In [1]: import numpy as np

In [2]: from numpy import linalg as LA

In [3]: np.set_printoptions(precision=2, suppress=True, linewidth=200, legacy="1.25")

In [4]: J = np.loadtxt("case15.csv", delimiter=",")

In [5]: print(J)
[[0. 3. 2. 2. 3. 0.]
 [3. 0. 3. 2. 2. 3.]
 [2. 3. 0. 3. 2. 2.]
 [2. 2. 3. 0. 3. 2.]
 [3. 2. 2. 3. 0. 3.]
 [0. 3. 2. 2. 3. 0.]]

In [6]: w, vecs = LA.eigh(J)

In [7]: x0 = np.array([1, -2, -3, 3, -3, -1])

In [8]: LA.eigvalsh(J[1:, 1:])
Out[8]: array([-3.62, -3.62, -1.38, -1.38, 10.  ])

In [9]: (np.sign(vecs[:, -1].round(6)) == np.sign(vecs[0, -1].round(6))).astype(int)
Out[9]: array([1, 1, 1, 1, 1, 1])

In [10]: E = np.loadtxt("mat.csv", delimiter=",")

In [11]: print(E)
[[-1.  0. -2.  0.  2.]
 [-1.  1.  2.  1. -1.]
 [-2. -1. -2.  1.  1.]
 [ 0.  2. -2. -2.  1.]
 [-1. -1. -1.  1. -1.]
 [-6.  5.  8.  5. -3.]]

In [12]: W = np.array([[-7, -7, -8, 9, -2, -3],
    ...:     [5, 5, 6, 9, -5, -3],
    ...:     [1, -7, 1, -1, 3, -7],
    ...:     [1, 8, -9, -9, 2, 0],
    ...:     [9, 4, 7, 1, 6, 1]])

In [13]: beta = np.array([0, 1, 2, 4, 0, 1])

In [14]: H = np.maximum(E @ W + beta, 0)

In [15]: H
Out[15]: 
array([[23., 30., 22.,  0.,  8., 20.],
       [ 6.,  3.,  2.,  0.,  0.,  0.],
       [17., 36.,  8.,  0., 11., 25.],
       [15., 13., 37., 43.,  0., 10.],
       [ 0., 14.,  0.,  0.,  0., 13.],
       [53., 40., 22.,  0.,  3.,  0.]])

In [16]: (H > 0).mean(axis=0)
Out[16]: array([0.83, 1.  , 0.83, 0.17, 0.5 , 0.67])

In [17]: W2 = np.array([[2, 0], [2, 0], [0, 1], [0, 2], [0, 1], [1, 1]])

In [18]: H @ W2
Out[18]: 
array([[126.,  50.],
       [ 18.,   2.],
       [131.,  44.],
       [ 66., 133.],
       [ 41.,  13.],
       [186.,  25.]])

In [19]: (H @ W2).round(6).argmax(axis=1)
Out[19]: array([0, 0, 0, 1, 0, 0])

In [20]: x0 = np.array([2, 2, 0, 0, -2])

In [21]: y = E @ x0

In [22]: np.round(LA.lstsq(E, y)[0], 2) + 0
Out[22]: array([ 2.,  2.,  0.,  0., -2.])

In [23]: rng = np.random.default_rng(55)

In [24]: y = y + 0.05 * rng.normal(size=6)

In [25]: y
Out[25]: array([-5.96,  1.85, -8.02,  2.07, -2.06,  4.  ])

In [26]: beta, *_ = LA.lstsq(E, y)

In [27]: print(np.round(E.T @ (y - E @ beta), 2) + 0)
[0. 0. 0. 0. 0.]

In [28]: print(beta)
[ 2.05  2.05 -0.02  0.06 -1.96]

In [29]: beta.round()
Out[29]: array([ 2.,  2., -0.,  0., -2.])

In [30]: print(round(LA.norm(y - E @ beta), 2))
0.14

In [31]: other = np.array([[5, 5, 1, 5], [5, 5, 0, 5], [0, 1, 5, 3], [1, 0, 5, 4]])

In [32]: arr = np.triu(other)

In [33]: arr
Out[33]: 
array([[5, 5, 1, 5],
       [0, 5, 0, 5],
       [0, 0, 5, 3],
       [0, 0, 0, 4]])

In [34]: O, r_ = LA.qr(E)

In [35]: np.allclose(r_.T @ r_, E.T @ E)
Out[35]: True

In [36]: np.abs(np.diag(r_))
Out[36]: array([6.56, 3.71, 5.07, 0.25, 1.68])

In [37]: [int(LA.matrix_rank(LA.matrix_power(arr, p))) for p in range(1, 5)]
Out[37]: [4, 4, 4, 4]

In [38]: np.sort(LA.eigvals(arr))
Out[38]: array([4., 5., 5., 5.])

In [39]: np.prod(np.diag(arr)), round(LA.det(arr), 2)
Out[39]: (500, 500.0)

In [40]: LA.matrix_rank(arr - arr[0, 0] * np.eye(4))
Out[40]: 2

In [41]: w, vecs = LA.eig(arr)

In [42]: np.sort(LA.eigvals(arr @ arr))
Out[42]: array([16., 25., 25., 25.])

In [43]: w
Out[43]: array([5., 5., 5., 4.])

In [44]: np.sort(LA.eigvals(LA.inv(arr)))
Out[44]: array([0.2 , 0.2 , 0.2 , 0.25])

In [45]: round(float(LA.eigvals(arr).sum().real), 2)
Out[45]: 19.0

In [46]: print(np.poly(arr))
[   1.  -19.  135. -425.  500.]

In [47]: round(float(LA.det(2 * arr)), 2), round(float(LA.det(arr)), 2)
Out[47]: (8000.0, 500.0)

In [48]: m1 = np.loadtxt("a.csv", delimiter=",")

In [49]: m1
Out[49]: 
array([[-15.,  -5.,  -9.,  -3.],
       [ 15.,  -5.,   9.,  -3.],
       [  0.,   0.,   0.,   0.],
       [  0.,   0.,   0.,   0.]])

In [50]: other = np.c_[E[:, :1] @ np.array([[2]]), np.array([6, 8, 0, 4, 5, 3])]

In [51]: other
Out[51]: 
array([[ -2.,   6.],
       [ -2.,   8.],
       [ -4.,   0.],
       [  0.,   4.],
       [ -2.,   5.],
       [-12.,   3.]])

In [52]: print(LA.matrix_rank(np.c_[E, other]))
6

In [53]: LA.matrix_rank(other)
Out[53]: 2

In [54]: hat = other @ LA.solve(other.T @ other, other.T)

In [55]: np.trace(hat)
Out[55]: 2.0

In [56]: np.round((np.eye(6) - hat) @ other, 2) + 0
Out[56]: 
array([[0., 0.],
       [0., 0.],
       [0., 0.],
       [0., 0.],
       [0., 0.],
       [0., 0.]])

In [57]: print(LA.matrix_rank(np.eye(6) - hat))
4
